% ipython --no-banner

In [1]: import numpy as np

In [2]: import numpy.linalg as la

In [3]: np.set_printoptions(suppress=True, linewidth=120)

In [4]: rd = lambda a: np.round(a, 2) + 0

In [5]: W0 = np.load("m.npy")

In [6]: print(rd(W0))
[[ 1.27  2.63  0.28 -0.61]
 [-2.19  1.09 -1.62 -0.61]
 [-0.81 -0.32  1.73 -2.29]
 [ 1.39 -0.87 -1.81 -1.74]]

In [7]: print(rd(np.poly(W0)))
[  1.    -2.36   0.    21.21 -81.  ]

In [8]: print(rd(la.eigvals(W0)))
[ 1.18+2.76j  1.18-2.76j  3.  +0.j   -3.  +0.j  ]

In [9]: print(np.allclose(W0, W0.T))
False

In [10]: la.determinant(W0)
Traceback (most recent call last):
  Cell In[10], line 1
    la.determinant(W0)
AttributeError: module 'numpy.linalg' has no attribute 'determinant'


In [11]: M = np.loadtxt("sample9.csv", delimiter=",")

In [12]: print(M)
[[ 1.  0.  0.]
 [-2. -1.  0.]
 [ 3.  2.  2.]]

In [13]: # triangular, det is the product of the diagonal

In [14]: r0 = np.array([3, -5, 8])

In [15]: other = M + np.outer(r0, np.eye(3)[1])

In [16]: print(la.matrix_rank(other - M))
1

In [17]: O, V = la.qr(M[:, :1])[0], la.qr(M[:, 1:])[0]

In [18]: sigma = la.svd(O.T @ V, compute_uv=False)

In [19]: print(rd(np.degrees(np.arccos(sigma.clip(0, 1)))))
[15.5]

In [20]: print(rd(sigma))
[0.96]

In [21]: print(rd(la.norm(O @ O.T - V @ V.T, 2)))
1.0

In [22]: P = np.triu(np.array([[-1, -3, -3], [2, -2, 3], [1, 0, -2]]), 1) + np.eye(3)

In [23]: other = P @ M @ la.inv(P)

In [24]: print(np.trace(other), np.trace(M))
2.0 2.0

In [25]: print(rd(la.det(other)))
-2.0

In [26]: print(rd(np.poly(other)))
[ 1. -2. -1.  2.]

In [27]: other = M[0, 0] * M[1:] - np.outer(M[1:, 0], M[0])

In [28]: print(other)
[[ 0. -1.  0.]
 [ 0.  2.  2.]]

In [29]: print(np.flatnonzero(~other.round(6).any(axis=1)))
[]

In [30]: K = np.loadtxt("w.csv", delimiter=",")

In [31]: print(K)
[[-3.  1.  0.]
 [ 0. -3.  1.]
 [ 0.  0. -3.]]

In [32]: # triangular: eigenvalues sit on the diagonal

In [33]: ang = np.radians(72)

In [34]: R = np.eye(3)

In [35]: R[2, 2] = R[0, 0] = np.cos(ang)

In [36]: R[2, 0], R[0, 2] = -np.sin(ang), np.sin(ang)

In [37]: print(rd(R))
[[ 0.31  0.    0.95]
 [ 0.    1.    0.  ]
 [-0.95  0.    0.31]]

In [38]: other = K @ R.T

In [39]: print(rd(la.det(R)), rd(np.trace(R)))
1.0 1.62

In [40]: print(rd(la.svd(K, compute_uv=False)), rd(la.svd(other, compute_uv=False)))
[3.75 3.08 2.34] [3.75 3.08 2.34]

In [41]: print(rd(np.abs(other - K).max(axis=0)))
[2.85 0.   2.85]

In [42]: print(rd(la.eigvals(K).sum().real))
-9.0

In [43]: print(np.einsum("ii->", K))
-9.0

In [44]: print(rd(la.eigvals(K)))
[-3. -3. -3.]

In [45]: J = np.loadtxt("dump.csv", delimiter=",")

In [46]: print(J)
[[-4.32  1.52 -8.34]
 [ 5.55  1.4  -3.04]
 [ 5.44  0.54 -2.29]
 [-4.99  1.39 -4.27]
 [ 4.85  2.27 -1.86]
 [-5.06  0.58 -7.09]
 [-5.99  2.43 -3.5 ]
 [ 6.88  0.11 -3.22]
 [-3.5   1.78 -6.12]
 [ 4.74  0.62 -0.92]
 [ 4.68  2.8  -2.84]
 [ 5.41  1.48 -1.12]
 [-6.28  2.3  -4.88]
 [ 4.61  0.43 -1.65]
 [-4.7   1.97 -6.44]
 [ 4.05  0.32 -1.22]
 [ 6.19  0.85 -3.02]
 [-5.43  2.16 -5.15]
 [ 3.71  4.17 -1.82]
 [-4.7   1.41 -5.74]
 [-5.32  1.13 -4.02]
 [-4.26  1.5  -5.8 ]]

In [47]: Ac = (J - J.mean(axis=0)) / J.std(axis=0)

In [48]: print(np.argwhere(np.abs(Ac) > 2))
[[ 0  2]
 [18  1]]

In [49]: print(Ac.std(axis=0))
[1. 1. 1.]

In [50]: b = la.lstsq(np.delete(Ac, 0, axis=1), Ac[:, 0])[0]

In [51]: print(rd(b))
[-0.17  0.77]

In [52]: J @ J
Traceback (most recent call last):
  Cell In[52], line 1
    J @ J
ValueError: matmul: Input operand 1 has a mismatch in its core dimension 0, with gufunc signature (n?,k),(k,m?)->(n?,m?) (size 22 is different from 3)


In [53]: G = J.T @ J

In [54]: print(rd(la.eigvalsh(G)[::-1]))
[698.98 335.7   23.47]

In [55]: print(rd(np.diag(G)))
[571.48  69.23 417.44]

In [56]: Z = J[[17, 6]].astype(float)

In [57]: for _ in range(4):
    ...:     z = la.norm(J[:, None] - Z, axis=-1).argmin(axis=1)
    ...:     Z = np.array([J[z == j].mean(axis=0) for j in range(2)])
    ...: 

In [58]: print(z)
[1 0 0 1 0 1 1 0 1 0 0 0 1 0 1 0 0 1 0 1 1 1]

In [59]: print(np.bincount(z))
[11 11]

In [60]: print(rd(Z[1] - Z[0]))
[-10.06   0.29  -3.49]

In [61]: feats = np.load("test10.npy")

In [62]: print(feats)
[[3 0 1]
 [0 0 0]
 [0 0 0]
 [3 0 1]
 [3 1 1]
 [0 0 0]
 [3 2 0]
 [0 0 0]
 [3 0 1]
 [0 0 0]
 [3 2 0]
 [3 2 0]
 [0 0 0]
 [3 0 1]
 [0 1 0]
 [3 0 1]
 [0 0 0]
 [0 0 0]
 [0 0 0]
 [3 2 0]
 [0 0 0]]

In [63]: Z = feats[[10, 15]].astype(float)

In [64]: for _ in range(3):
    ...:     z = la.norm(feats[:, None] - Z, axis=-1).argmin(axis=1)
    ...:     Z = np.array([feats[z == j].mean(axis=0) for j in range(2)])
    ...: 

In [65]: print(z)
[0 1 1 0 0 1 0 1 0 1 0 0 1 0 1 0 1 1 1 0 1]

In [66]: print(rd(Z))
[[3.   0.9  0.6 ]
 [0.   0.09 0.  ]]

In [67]: print(np.bincount(z))
[10 11]

In [68]: vec = np.array([-3, -2, -4])

In [69]: h = np.maximum(feats @ vec, 0)

In [70]: print(np.flatnonzero(h > 1e-9))
[]

In [71]: print(np.maximum(feats @ vec, 0) - np.maximum(-feats @ vec, 0))
[-13   0   0 -13 -15   0 -13   0 -13   0 -13 -13   0 -13  -2 -13   0   0   0 -13   0]

In [72]: print(h)
[0 0 0 0 0 0 0 0 0 0 0 0 0 0 0 0 0 0 0 0 0]

In [73]: X = np.load("x.npy")

In [74]: print(X)
[[ 38  20 -35  30 -50]
 [ 20  12 -16  14 -30]
 [-35 -16  42 -28  40]
 [ 30  14 -28  27 -35]
 [-50 -30  40 -35  75]]

In [75]: # equal to its transpose

In [76]: print(np.unique(X.round(6), axis=0).shape)
(5, 5)

In [77]: print(rd(X @ la.pinv(X) @ X))
[[ 38.  20. -35.  30. -50.]
 [ 20.  12. -16.  14. -30.]
 [-35. -16.  42. -28.  40.]
 [ 30.  14. -28.  27. -35.]
 [-50. -30.  40. -35.  75.]]

In [78]: print(la.lstsq(X[:-1].T, X[-1])[2])
3

In [79]: data = np.load("layer13.npy")

In [80]: print(rd(data))
[[ 0.88 -0.28 -0.36 -0.12]
 [-0.28  0.34 -0.85 -0.28]
 [-0.36 -0.85 -0.09 -0.36]
 [-0.12 -0.28 -0.36  0.88]]

In [81]: # orthonormal columns

In [82]: vec = np.array([1, 0, 1, 2])

In [83]: print(rd(la.norm(vec)), rd(la.norm(data @ vec)))
2.45 2.45

In [84]: print(rd(la.det(data)))
-1.0

In [85]: print(rd(la.inv(data)))
[[ 0.88 -0.28 -0.36 -0.12]
 [-0.28  0.34 -0.85 -0.28]
 [-0.36 -0.85 -0.09 -0.36]
 [-0.12 -0.28 -0.36  0.88]]

In [86]: print(rd(np.abs(la.eigvals(data)).max()))
1.0

In [87]: print((data - data.T) / 2)
[[0. 0. 0. 0.]
 [0. 0. 0. 0.]
 [0. 0. 0. 0.]
 [0. 0. 0. 0.]]

In [88]: print(rd(data.reshape(-1, 2)))
[[ 0.88 -0.28]
 [-0.36 -0.12]
 [-0.28  0.34]
 [-0.85 -0.28]
 [-0.36 -0.85]
 [-0.09 -0.36]
 [-0.12 -0.28]
 [-0.36  0.88]]

In [89]: print(rd(data.reshape(2, -1)))
[[ 0.88 -0.28 -0.36 -0.12 -0.28  0.34 -0.85 -0.28]
 [-0.36 -0.85 -0.09 -0.36 -0.12 -0.28 -0.36  0.88]]

In [90]: t3 = data.reshape(4, 2, -1)

In [91]: print(rd(t3[:, 0]))
[[ 0.88 -0.28]
 [-0.28  0.34]
 [-0.36 -0.85]
 [-0.12 -0.28]]

In [92]: print(rd(t3.sum(axis=1)))
[[ 0.51 -0.41]
 [-1.14  0.05]
 [-0.46 -1.22]
 [-0.49  0.59]]

In [93]: print(rd(t3.transpose(1, 0, 2)))
[[[ 0.88 -0.28]
  [-0.28  0.34]
  [-0.36 -0.85]
  [-0.12 -0.28]]

 [[-0.36 -0.12]
  [-0.85 -0.28]
  [-0.09 -0.36]
  [-0.36  0.88]]]

In [94]: print(np.einsum("ihd,jhd->hij", t3, t3).shape)
(2, 4, 4)

In [95]: print(rd(np.swapaxes(t3, 1, 2)[3]))
[[-0.12 -0.36]
 [-0.28  0.88]]

In [96]: rng = np.random.default_rng(17)

In [97]: other = data + rng.integers(-2, 3, (4, 1)) @ rng.integers(-2, 3, (1, 4))

In [98]: print(rd(other))
[[ 0.88 -0.28  0.64 -1.12]
 [-0.28  0.34  1.15 -2.28]
 [-0.36 -0.85 -2.09  1.64]
 [-0.12 -0.28 -2.36  2.88]]

In [99]: print(la.matrix_rank(other - data, tol=1e-8))
1

In [100]: print(other - data)
[[ 0.  0.  1. -1.]
 [ 0.  0.  2. -2.]
 [ 0.  0. -2.  2.]
 [ 0.  0. -2.  2.]]

In [101]: print(np.trace(other))
2.0

In [102]: print(np.allclose(other, other.T))
False

In [103]: print(np.allclose(other @ other.T, other.T @ other))
False

In [104]: print(rd((other + other.T) / 2))
[[ 0.88 -0.28  0.14 -0.62]
 [-0.28  0.34  0.15 -1.28]
 [ 0.14  0.15 -2.09 -0.36]
 [-0.62 -1.28 -0.36  2.88]]

In [105]: print(rd(other @ other))
[[ 0.76 -0.57  1.55 -2.53]
 [-0.49 -0.14  3.2  -5.15]
 [ 0.49  1.14 -0.69  3.64]
 [ 0.49  1.14 -2.26  5.2 ]]

In [106]: arr = np.load("mat.npy")

In [107]: print(arr)
[[ 1  0  0  0  0]
 [ 0  2  0  0  0]
 [-3 -1 -3  0  0]
 [-2  1 -2  2  0]
 [ 3 -1 -2  2 -1]]

In [108]: # triangular

In [109]: other = la.inv(arr)

In [110]: print(rd(la.inv(other)))
[[ 1.  0.  0.  0.  0.]
 [ 0.  2.  0.  0.  0.]
 [-3. -1. -3.  0.  0.]
 [-2.  1. -2.  2.  0.]
 [ 3. -1. -2.  2. -1.]]

In [111]: print(rd(arr @ other))
[[1. 0. 0. 0. 0.]
 [0. 1. 0. 0. 0.]
 [0. 0. 1. 0. 0.]
 [0. 0. 0. 1. 0.]
 [0. 0. 0. 0. 1.]]

In [112]: print(rd(la.cond(arr)))
28.93

In [113]: print(np.allclose(other, arr.T))
False

In [114]: print(rd(la.det(arr) * la.det(other)))
1.0

In [115]: print(rd(other))
[[ 1.    0.    0.    0.    0.  ]
 [ 0.    0.5   0.    0.    0.  ]
 [-1.   -0.17 -0.33  0.    0.  ]
 [ 0.   -0.42 -0.33  0.5   0.  ]
 [ 5.   -1.    0.    1.   -1.  ]]

In [116]: print((np.abs(other) > 1e-9).astype(int))
[[1 0 0 0 0]
 [0 1 0 0 0]
 [1 1 1 0 0]
 [0 1 1 1 0]
 [1 1 0 1 1]]

In [117]: print(rd(la.slogdet(arr)[0]))
1.0

In [118]: O, V = la.qr(arr[:, :2])[0], la.qr(arr[:, 2:])[0]

In [119]: sigma = la.svd(O.T @ V, compute_uv=False)

In [120]: print(rd(sigma))
[0.98 0.64]

In [121]: z = rng.permutation(5)

In [122]: other = arr[:, z] * rng.choice([-1, 1], 5)

In [123]: print(other)
[[ 0  0  0  0 -1]
 [ 0  0  0 -2  0]
 [-3  0  0  1  3]
 [-2 -2  0 -1  2]
 [-2 -2 -1  1 -3]]

In [124]: left, _, Vh = la.svd(arr.T @ other)

In [125]: print(rd(left @ Vh))
[[ 0.  0.  0.  0. -1.]
 [ 0.  0.  0. -1.  0.]
 [ 1.  0.  0.  0.  0.]
 [ 0. -1.  0.  0.  0.]
 [ 0.  0.  1.  0.  0.]]

In [126]: print(z)
[2 3 4 1 0]
